$ python -q
>>> import numpy as np
>>> import numpy.linalg as la
>>> np.set_printoptions(suppress=True, linewidth=100)
>>> def tidy(a):
...     return np.round(a, 2) + 0
... 
>>> F = np.loadtxt("test4.csv", delimiter=",")
>>> F
array([[ 5.,  0.,  0.],
       [ 0., -4.,  1.],
       [ 0., -5.,  4.]])
>>> # 2 blocks once reordered
>>> M2 = la.inv(F)
>>> tidy(la.inv(M2))
array([[ 5.,  0.,  0.],
       [ 0., -4.,  1.],
       [ 0., -5.,  4.]])
>>> (np.abs(M2) > 1e-9).astype(int)
array([[1, 0, 0],
       [0, 1, 1],
       [0, 1, 1]])
>>> tidy(la.slogdet(F)[0])
np.float64(-1.0)
>>> tidy(F @ M2)
array([[1., 0., 0.],
       [0., 1., 0.],
       [0., 0., 1.]])
>>> np.allclose(M2, F.T)
False
>>> tidy(la.det(F) * la.det(M2))
np.float64(1.0)
>>> tidy(la.det(F) * M2)
array([[-11.,   0.,   0.],
       [  0.,  20.,  -5.],
       [  0.,  25., -20.]])
>>> X = np.load("layer14.npy")
>>> X
array([[ 0, -3, -1,  6],
       [ 0, -3, -1,  6],
       [ 1, -2,  0,  7]])
>>> # rows and columns are dependent
>>> M2 = X / la.norm(X, axis=1, keepdims=True)
>>> C2 = M2 @ M2.T
>>> (np.abs(C2) > 0.9).astype(int)
array([[1, 1, 1],
       [1, 1, 1],
       [1, 1, 1]])
>>> tidy(la.norm(M2, axis=1))
array([1., 1., 1.])
>>> data = np.loadtxt("x.csv", delimiter=",")
>>> data
array([[13.,  4.,  4.],
       [ 4., -2.,  1.],
       [ 4.,  1., -2.]])
>>> tidy(la.eigvalsh(data).min())
np.float64(-3.0)
>>> [round(float(la.det(data[:i, :i])), 2) + 0 for i in range(1, 4)]
[13.0, -42.0, 135.0]
>>> np.all(la.eigvalsh(data) > 0)
np.False_
>>> M2 = F / la.norm(F, axis=1, keepdims=True)
>>> C2 = M2 @ M2.T
>>> tidy(C2[2])
array([0.  , 0.91, 1.  ])
>>> np.argwhere(np.triu(np.abs(C2) > 0.95, 1))
array([], shape=(0, 2), dtype=int64)
>>> tidy(np.degrees(np.arccos(np.clip(C2[2, 1], -1, 1))))
np.float64(24.62)
>>> tidy(C2)
array([[1.  , 0.  , 0.  ],
       [0.  , 1.  , 0.91],
       [0.  , 0.91, 1.  ]])
>>> ev, vecs = la.eig(data)
>>> tidy(np.sort(la.eigvals(data @ data)))
array([  9.,   9., 225.])
>>> tidy(np.sort(la.eigvals(la.inv(data))))
array([-0.33, -0.33,  0.07])
>>> tidy(data @ vecs[:, 0] - ev[0] * vecs[:, 0])
array([0., 0., 0.])
>>> basis = np.array([[2, 2, 3], [-1, -1, -3]])
>>> rng = np.random.default_rng(59344)
>>> feats = rng.normal(size=(17, 2)) @ basis + np.array([1, 0, 0])
>>> tidy(feats)
array([[-0.96, -1.96, -1.86],
       [-2.26, -3.26, -6.53],
       [ 1.58,  0.58,  0.36],
       [ 4.38,  3.38,  5.71],
       [ 0.8 , -0.2 , -2.08],
       [ 2.32,  1.32,  1.67],
       [ 2.36,  1.36,  3.86],
       [ 2.63,  1.63,  0.2 ],
       [ 1.09,  0.09, -0.42],
       [-2.55, -3.55, -7.5 ],
       [ 2.38,  1.38,  3.21],
       [ 0.29, -0.71, -0.54],
       [-2.58, -3.58, -7.17],
       [ 4.33,  3.33,  5.53],
       [-0.02, -1.02, -0.54],
       [ 0.7 , -0.3 , -0.75],
       [ 0.72, -0.28, -1.37]])
>>> Ac = feats - feats.mean(axis=0)
>>> vecs = la.svd(Ac)[2][:1]
>>> M2 = Ac - Ac @ vecs.T @ vecs
>>> tidy((Ac @ vecs.T).std(axis=0))
array([4.76])
>>> tidy(np.cov(Ac @ vecs.T, rowvar=False))
np.float64(24.1)
>>> tidy(M2.std(axis=0))
array([0.39, 0.39, 0.41])
>>> basis = np.array([[-2, -2, -2], [1, 1, -2], [-2, 0, 1]])
>>> arr = (rng.random((17, 3)) < 0.25) @ basis
>>> arr
array([[ 0,  0,  0],
       [ 1,  1, -2],
       [-2, -2, -2],
       [ 0,  0,  0],
       [ 0,  0,  0],
       [ 1,  1, -2],
       [-2, -2, -2],
       [ 1,  1, -2],
       [ 1,  1, -2],
       [ 0,  0,  0],
       [ 1,  1, -2],
       [-1,  1, -1],
       [ 1,  1, -2],
       [-3, -1, -3],
       [ 0,  0,  0],
       [-2, -2, -2],
       [ 1,  1, -2]])
>>> hat = arr @ la.solve(arr.T @ arr, arr.T)
>>> tidy(np.diag(hat))
array([0.  , 0.14, 0.29, 0.  , 0.  , 0.14, 0.29, 0.14, 0.14, 0.  , 0.14, 0.57, 0.14, 0.57, 0.  ,
       0.29, 0.14])
>>> np.allclose(hat @ hat, hat)
True
>>> tidy(la.eigvalsh(hat))
array([0., 0., 0., 0., 0., 0., 0., 0., 0., 0., 0., 0., 0., 0., 1., 1., 1.])
>>> la.matrix_rank(np.eye(17) - hat)
np.int64(14)
>>> tidy(hat @ arr[:, 0])
array([ 0.,  1., -2.,  0.,  0.,  1., -2.,  1.,  1.,  0.,  1., -1.,  1., -3.,  0., -2.,  1.])
>>> W0 = np.load("case16.npy")
>>> W0
array([[0, 0, 0],
       [0, 0, 0],
       [1, 0, 3]])
>>> tidy(la.norm(W0, 2) / la.norm(W0))
np.float64(1.0)
>>> la.cond(W0) > 100
np.True_
>>> la.matrix_rank(W0, rtol=0.1)
np.int64(1)
>>> [round(float(x), 2) for x in la.svd(W0, compute_uv=False)[:3]]
[3.16, 0.0, 0.0]
>>> tidy(np.sort(la.eigvals(W0).real))
array([0., 0., 3.])
>>> (la.matrix_power((W0 != 0) + (W0.T != 0) + np.eye(3), 3) > 0).astype(int)
array([[1, 0, 1],
       [0, 1, 0],
       [1, 0, 1]])
>>> np.flatnonzero(la.matrix_power((W0 != 0) + (W0.T != 0) + np.eye(3), 3)[0])
array([0, 2])
>>> W0 @ W0
array([[0, 0, 0],
       [0, 0, 0],
       [3, 0, 9]])
>>> J = np.loadtxt("out6.csv", delimiter=",")
>>> J
array([[-3.,  0.],
       [ 0.,  1.]])
>>> [round(float(la.det(J[:i, :i])), 2) + 0 for i in range(1, 3)]
[-3.0, -3.0]
>>> np.all(la.eigvalsh(J) > 0)
np.False_
>>> ev, vecs = la.eig(J)
>>> tidy(np.sort(la.eigvals(J.T)))
array([-3.,  1.])
>>> tidy(np.sort(la.eigvals(J @ J)))
array([1., 9.])
>>> np.prod(ev)
np.float64(-3.0)
>>> M = np.array([[0, -2, 1], [-2, -2, 3], [-4, 1, 0]])
>>> M[-1] = M[0] + 5 * M[1]
>>> M
array([[  0,  -2,   1],
       [ -2,  -2,   3],
       [-10, -12,  16]])
>>> # null space of dimension 1
>>> la.matrix_rank(M, rtol=0.1)
np.int64(1)
>>> la.cond(M) > 100
np.True_
>>> U, sig, vt = la.svd(M)
>>> vecs = vt[:(sig > 1e-8).sum()]
>>> x0 = M[1] + -3 * M[0] + rng.integers(2) * np.eye(3)[2]
>>> x0
array([-2.,  4.,  1.])
>>> tidy(np.diag(vecs.T @ vecs))
array([0.56, 0.89, 0.56])
>>> tidy(vecs.T @ vecs)
array([[ 0.56, -0.22, -0.44],
       [-0.22,  0.89, -0.22],
       [-0.44, -0.22,  0.56]])
>>> np.allclose(vecs.T @ vecs @ x0, x0)
False
>>> np.unique(M.round(6), axis=0).shape
(3, 3)
>>> np.abs(np.diag(la.qr(M)[1])) > 1e-9
array([ True,  True, False])
>>> tidy(np.trace(la.pinv(M) @ M))
np.float64(2.0)
>>> tidy(M @ la.pinv(M) @ M)
array([[  0.,  -2.,   1.],
       [ -2.,  -2.,   3.],
       [-10., -12.,  16.]])
>>> r = la.matrix_rank(M)
>>> r
np.int64(2)
>>> ns = la.svd(M)[2][r:].T
>>> [int(la.matrix_rank(M[:, :j + 1])) for j in range(3)]
[1, 2, 2]
>>> tidy(ns[:, 0] / ns[np.abs(ns[:, 0]).round(6).argmax(), 0])
array([1. , 0.5, 1. ])
>>> la.matrix_rank(M.T @ M), la.matrix_rank(M @ M.T)
(np.int64(2), np.int64(2))
>>> tidy(ns @ ns.T)
array([[0.44, 0.22, 0.44],
       [0.22, 0.11, 0.22],
       [0.44, 0.22, 0.44]])
